$ python3 -q
>>> import numpy as np
>>> from numpy import linalg as LA
>>> np.set_printoptions(precision=4, suppress=True, linewidth=120)
>>> A = np.array([[0.9, -0.3, -0.1, -0.9],
...     [-1.6, 0.7, -0.5, -1.9],
...     [-1.9, -1.5, 1.0, 0.4],
...     [0.1, -0.9, 0.0, -0.2],
...     [0.4, -0.1, -0.5, 0.7],
...     [0.2, -0.8, 1.2, -0.5],
...     [-0.3, -1.4, -1.3, 0.8],
...     [0.8, 0.8, -0.4, 0.0],
...     [0.2, 1.4, 1.2, 1.7],
...     [-1.1, 1.3, 1.1, 1.7]])
>>> A[:, 3] *= 5
>>> A
array([[ 0.9, -0.3, -0.1, -4.5],
       [-1.6,  0.7, -0.5, -9.5],
       [-1.9, -1.5,  1. ,  2. ],
       [ 0.1, -0.9,  0. , -1. ],
       [ 0.4, -0.1, -0.5,  3.5],
       [ 0.2, -0.8,  1.2, -2.5],
       [-0.3, -1.4, -1.3,  4. ],
       [ 0.8,  0.8, -0.4,  0. ],
       [ 0.2,  1.4,  1.2,  8.5],
       [-1.1,  1.3,  1.1,  8.5]])
>>> cen = (A - A.mean(axis=0)) / A.std(axis=0)
>>> cen.std(axis=0)
array([1., 1., 1., 1.])
>>> beta = LA.lstsq(np.delete(cen, 1, axis=1), cen[:, 1])[0]
>>> np.abs(beta).argmax()
np.int64(1)
>>> beta
array([0.1344, 0.2104, 0.1503])
>>> feats = np.loadtxt("case17.csv", delimiter=",")
>>> feats
array([[ 1.,  1.,  1.,  1., -1., -1., -1., -1.],
       [ 1.,  1.,  1.,  1.,  1.,  1.,  1.,  1.],
       [ 1., -1.,  1., -1.,  1., -1.,  1., -1.],
       [ 1., -1.,  1., -1., -1.,  1., -1.,  1.]])
>>> # column 2 repeats column 0
>>> other = feats / LA.norm(feats, axis=1, keepdims=True)
>>> C2 = other @ other.T
>>> (np.abs(C2) > 0.9).astype(int)
array([[1, 0, 0, 0],
       [0, 1, 0, 0],
       [0, 0, 1, 0],
       [0, 0, 0, 1]])
>>> np.degrees(np.arccos(np.clip(C2[1, 3], -1, 1)))
np.float64(90.0)
>>> LA.norm(other, axis=1)
array([1., 1., 1., 1.])
>>> C2[1].round(4) + 0
array([0., 1., 0., 0.])
>>> np.argwhere(np.triu(np.abs(C2) > 0.95, 1))
array([], shape=(0, 2), dtype=int64)
>>> th = np.radians(36)
>>> Rm = np.eye(8)
>>> Rm[2, 2] = Rm[6, 6] = np.cos(th)
>>> Rm[2, 6], Rm[6, 2] = -np.sin(th), np.sin(th)
>>> Rm
array([[ 1.    ,  0.    ,  0.    ,  0.    ,  0.    ,  0.    ,  0.    ,  0.    ],
       [ 0.    ,  1.    ,  0.    ,  0.    ,  0.    ,  0.    ,  0.    ,  0.    ],
       [ 0.    ,  0.    ,  0.809 ,  0.    ,  0.    ,  0.    , -0.5878,  0.    ],
       [ 0.    ,  0.    ,  0.    ,  1.    ,  0.    ,  0.    ,  0.    ,  0.    ],
       [ 0.    ,  0.    ,  0.    ,  0.    ,  1.    ,  0.    ,  0.    ,  0.    ],
       [ 0.    ,  0.    ,  0.    ,  0.    ,  0.    ,  1.    ,  0.    ,  0.    ],
       [ 0.    ,  0.    ,  0.5878,  0.    ,  0.    ,  0.    ,  0.809 ,  0.    ],
       [ 0.    ,  0.    ,  0.    ,  0.    ,  0.    ,  0.    ,  0.    ,  1.    ]])
>>> other = feats @ Rm.T
>>> np.allclose(LA.norm(feats, axis=1), LA.norm(other, axis=1))
True
>>> round(LA.det(Rm), 4), np.round(np.trace(Rm), 4)
(np.float64(1.0), np.float64(7.618))
>>> X = np.load("a.npy")
>>> X
array([[-1,  2, -1, -1,  0,  1,  1, -2,  2, -2, -2],
       [ 0,  0,  0,  0,  0,  0, -1,  0, -1, -1,  2],
       [ 0,  0, -2, -1, -2,  1,  2,  0,  0, -1,  0],
       [ 0,  0,  0,  2, -1,  1,  0, -2,  0, -2, -2],
       [ 0,  0,  0,  0,  1, -2, -1,  0, -1, -2, -1],
       [ 0,  0,  0,  0,  0, -1, -2, -1,  0, -1,  1],
       [ 0,  0,  0,  0,  0,  0, -2,  2,  1,  1,  2],
       [ 0,  0,  0,  0,  0,  0,  0,  1,  0,  2, -2],
       [ 0,  0,  0,  0,  0,  0,  0,  0, -2, -2,  2],
       [ 0,  0,  0,  0,  0,  0,  0,  0,  0,  1,  2],
       [ 0,  0,  0,  0,  0,  0,  0,  0,  0,  0, -2]])
>>> U, sv, vt = LA.svd(X)
>>> V = vt[:(sv > 1e-8).sum()]
>>> rng = np.random.default_rng(5907)
>>> x0 = X[9] + -1 * X[4] + rng.integers(2) * np.eye(11)[10]
>>> x0
array([ 0.,  0.,  0.,  0., -1.,  2.,  1.,  0.,  1.,  3.,  4.])
>>> round(float(LA.norm(x0 - V.T @ V @ x0)), 4)
0.0
>>> np.diag(V.T @ V)
array([0.2, 0.8, 1. , 1. , 1. , 1. , 1. , 1. , 1. , 1. , 1. ])
>>> np.allclose(V.T @ V @ x0, x0)
True
